$ python3 -q
>>> import numpy as np
>>> np.set_printoptions(suppress=True, linewidth=100)
>>> data = np.load("data.npy")
>>> data
array([[-12, -18,  21,  -4,  -6,   7],
       [-24,   9,  18,  -8,   3,   6],
       [-18,  -6,  27,  -6,  -2,   9],
       [ -4,  -6,   7, -12, -18,  21],
       [ -8,   3,   6, -24,   9,  18],
       [ -6,  -2,   9, -18,  -6,  27]])
>>> A2 = np.linalg.inv(data)
>>> np.round(np.linalg.inv(A2), 3)
array([[-12., -18.,  21.,  -4.,  -6.,   7.],
       [-24.,   9.,  18.,  -8.,   3.,   6.],
       [-18.,  -6.,  27.,  -6.,  -2.,   9.],
       [ -4.,  -6.,   7., -12., -18.,  21.],
       [ -8.,   3.,   6., -24.,   9.,  18.],
       [ -6.,  -2.,   9., -18.,  -6.,  27.]])
>>> arr = np.load("m.npy")
>>> arr
array([[ 0.42,  0.24,  0.03],
       [ 0.82,  1.06, -0.96],
       [-0.84, -0.48, -0.06],
       [ 0.09,  0.09, -0.06],
       [-1.  ,  0.38, -1.71],
       [ 1.19,  1.13, -0.69],
       [ 0.98,  0.74, -0.24]])
>>> A2 = arr / np.sqrt((arr ** 2).mean(axis=1, keepdims=True))
>>> A2[0].round(3)
array([1.501, 0.858, 0.107])
>>> np.linalg.matrix_rank(A2) == np.linalg.matrix_rank(arr)
np.True_
>>> left, sv, vt = np.linalg.svd(arr)
>>> sv.round(3) + 0
array([2.86, 2.13, 0.  ])
>>> A2 = left[:, :2] @ np.diag(sv[:2]) @ vt[:2]
>>> round(np.linalg.norm(arr - A2) / np.linalg.norm(arr), 3)
np.float64(0.0)
>>> np.round(np.abs(arr - A2).max(), 3)
np.float64(0.0)
>>> np.linalg.matrix_rank(A2)
np.int64(2)
>>> round(np.linalg.norm(arr - A2, 2), 3), np.round(sv[2], 3)
(np.float64(0.0), np.float64(0.0))
>>> K = np.loadtxt("block1.csv", delimiter=",")
>>> K
array([[1.   , 0.7  , 0.49 , 0.343, 0.24 , 0.168, 0.118],
       [0.7  , 1.   , 0.7  , 0.49 , 0.343, 0.24 , 0.168],
       [0.49 , 0.7  , 1.   , 0.7  , 0.49 , 0.343, 0.24 ],
       [0.343, 0.49 , 0.7  , 1.   , 0.7  , 0.49 , 0.343],
       [0.24 , 0.343, 0.49 , 0.7  , 1.   , 0.7  , 0.49 ],
       [0.168, 0.24 , 0.343, 0.49 , 0.7  , 1.   , 0.7  ],
       [0.118, 0.168, 0.24 , 0.343, 0.49 , 0.7  , 1.   ]])
>>> evals, vecs = np.linalg.eigh(K)
>>> evals.round(3)
array([0.185, 0.214, 0.275, 0.405, 0.709, 1.534, 3.679])
>>> np.unique(evals.round(6) + 0, return_counts=True)[1]
array([1, 1, 1, 1, 1, 1, 1])
>>> np.round(vecs @ np.diag(evals) @ vecs.T, 3)
array([[1.   , 0.7  , 0.49 , 0.343, 0.24 , 0.168, 0.118],
       [0.7  , 1.   , 0.7  , 0.49 , 0.343, 0.24 , 0.168],
       [0.49 , 0.7  , 1.   , 0.7  , 0.49 , 0.343, 0.24 ],
       [0.343, 0.49 , 0.7  , 1.   , 0.7  , 0.49 , 0.343],
       [0.24 , 0.343, 0.49 , 0.7  , 1.   , 0.7  , 0.49 ],
       [0.168, 0.24 , 0.343, 0.49 , 0.7  , 1.   , 0.7  ],
       [0.118, 0.168, 0.24 , 0.343, 0.49 , 0.7  , 1.   ]])
>>> np.round(vecs.T @ vecs, 3) + 0
array([[1., 0., 0., 0., 0., 0., 0.],
       [0., 1., 0., 0., 0., 0., 0.],
       [0., 0., 1., 0., 0., 0., 0.],
       [0., 0., 0., 1., 0., 0., 0.],
       [0., 0., 0., 0., 1., 0., 0.],
       [0., 0., 0., 0., 0., 1., 0.],
       [0., 0., 0., 0., 0., 0., 1.]])
>>> np.round(vecs.T @ K @ vecs, 3) + 0
array([[0.185, 0.   , 0.   , 0.   , 0.   , 0.   , 0.   ],
       [0.   , 0.214, 0.   , 0.   , 0.   , 0.   , 0.   ],
       [0.   , 0.   , 0.275, 0.   , 0.   , 0.   , 0.   ],
       [0.   , 0.   , 0.   , 0.405, 0.   , 0.   , 0.   ],
       [0.   , 0.   , 0.   , 0.   , 0.709, 0.   , 0.   ],
       [0.   , 0.   , 0.   , 0.   , 0.   , 1.534, 0.   ],
       [0.   , 0.   , 0.   , 0.   , 0.   , 0.   , 3.679]])
>>> np.round(np.abs(vecs[:, -1]), 3)
array([0.304, 0.374, 0.418, 0.433, 0.418, 0.374, 0.304])
>>> feats = np.array([[2, 1, -2, -1, -1],
...     [2, 2, 0, -1, 0],
...     [1, 0, -1, -1, -1],
...     [1, -1, -1, 2, 3],
...     [1, -2, -1, -2, 0],
...     [-3, 2, -2, 2, -2]])
>>> feats[3] = feats[1]
>>> feats
array([[ 2,  1, -2, -1, -1],
       [ 2,  2,  0, -1,  0],
       [ 1,  0, -1, -1, -1],
       [ 2,  2,  0, -1,  0],
       [ 1, -2, -1, -2,  0],
       [-3,  2, -2,  2, -2]])
>>> hat = feats @ np.linalg.solve(feats.T @ feats, feats.T)
>>> hat.round(3) + 0
array([[1. , 0. , 0. , 0. , 0. , 0. ],
       [0. , 0.5, 0. , 0.5, 0. , 0. ],
       [0. , 0. , 1. , 0. , 0. , 0. ],
       [0. , 0.5, 0. , 0.5, 0. , 0. ],
       [0. , 0. , 0. , 0. , 1. , 0. ],
       [0. , 0. , 0. , 0. , 0. , 1. ]])
>>> np.round(hat @ feats[:, 2], 3) + 0
array([-2.,  0., -1.,  0., -1., -2.])
>>> np.allclose(hat @ hat, hat)
True
>>> np.round(np.linalg.eigvalsh(hat), 3) + 0
array([0., 1., 1., 1., 1., 1.])
>>> theta = np.radians(180)
>>> r_ = np.eye(5)
>>> r_[2, 2] = r_[4, 4] = np.cos(theta)
>>> r_[2, 4], r_[4, 2] = -np.sin(theta), np.sin(theta)
>>> r_.round(3) + 0
array([[ 1.,  0.,  0.,  0.,  0.],
       [ 0.,  1.,  0.,  0.,  0.],
       [ 0.,  0., -1.,  0.,  0.],
       [ 0.,  0.,  0.,  1.,  0.],
       [ 0.,  0.,  0.,  0., -1.]])
>>> A2 = feats @ r_.T
>>> A2.round(3) + 0
array([[ 2.,  1.,  2., -1.,  1.],
       [ 2.,  2.,  0., -1.,  0.],
       [ 1.,  0.,  1., -1.,  1.],
       [ 2.,  2.,  0., -1.,  0.],
       [ 1., -2.,  1., -2.,  0.],
       [-3.,  2.,  2.,  2.,  2.]])
>>> np.allclose(feats @ feats.T, A2 @ A2.T)
True
>>> J = np.array([[0.0, 2.0, 1.0], [2.0, 0.0, 0.0], [1.0, 0.0, 0.0]])
>>> # null space of dimension 1
>>> A2 = feats[0, 0] * feats[1:] - np.outer(feats[1:, 0], feats[0])
>>> A2
array([[  0,   2,   4,   0,   2],
       [  0,  -1,   0,  -1,  -1],
       [  0,   2,   4,   0,   2],
       [  0,  -5,   0,  -3,   1],
       [  0,   7, -10,   1,  -7]])
>>> np.flatnonzero(~A2.round(6).any(axis=1))
array([], dtype=int64)
>>> feats[:, 0] / feats[0, 0]
array([ 1. ,  1. ,  0.5,  1. ,  0.5, -1.5])
>>> np.linalg.matrix_rank(A2), np.linalg.matrix_rank(feats)
(np.int64(4), np.int64(5))
>>> A2 = np.array([[-3, -7, -4], [-8, -4, -7], [2, 5, 7]])
>>> np.einsum("ik,kj->ij", J, A2)
array([[-14.,  -3.,  -7.],
       [ -6., -14.,  -8.],
       [ -3.,  -7.,  -4.]])
>>> np.vstack([J, A2.T]).shape
(6, 3)
>>> A2 = np.array([[3, 3, 1, 1, 1]])
>>> mat = np.block([[np.zeros((1, 1)), A2], [A2.T, np.zeros((5, 5))]])
>>> mat
array([[0., 3., 3., 1., 1., 1.],
       [3., 0., 0., 0., 0., 0.],
       [3., 0., 0., 0., 0., 0.],
       [1., 0., 0., 0., 0., 0.],
       [1., 0., 0., 0., 0., 0.],
       [1., 0., 0., 0., 0., 0.]])
>>> left, sv, vt = np.linalg.svd(mat)
>>> np.argmax(sv[:-1] / (sv[1:] + 1e-6)) + 1
np.int64(2)
>>> A2 = left[:, :2] @ np.diag(sv[:2]) @ vt[:2]
>>> A2.round(3) + 0
array([[0., 3., 3., 1., 1., 1.],
       [3., 0., 0., 0., 0., 0.],
       [3., 0., 0., 0., 0., 0.],
       [1., 0., 0., 0., 0., 0.],
       [1., 0., 0., 0., 0., 0.],
       [1., 0., 0., 0., 0., 0.]])
>>> np.linalg.matrix_rank(mat, rtol=0.05)
np.int64(2)
>>> round(np.abs(mat - A2).max(), 3)
np.float64(0.0)
>>> np.linalg.matrix_rank(A2)
np.int64(2)
>>> rk = np.linalg.matrix_rank(mat)
>>> rk
np.int64(2)
>>> N = np.linalg.svd(mat)[2][rk:].T
>>> np.allclose(mat @ N, 0)
True
>>> [int(np.linalg.matrix_rank(np.delete(mat, i, axis=0))) for i in range(6)]
[1, 2, 2, 2, 2, 2]
>>> [int(np.linalg.matrix_rank(mat[:, :j + 1])) for j in range(6)]
[1, 2, 2, 2, 2, 2]
>>> N.shape
(6, 4)
>>> [int(np.linalg.matrix_rank(mat[:i])) for i in range(1, len(mat) + 1)]
[1, 2, 2, 2, 2, 2]
>>> np.linalg.matrix_rank(mat.T @ mat), np.linalg.matrix_rank(mat @ mat.T)
(np.int64(2), np.int64(2))
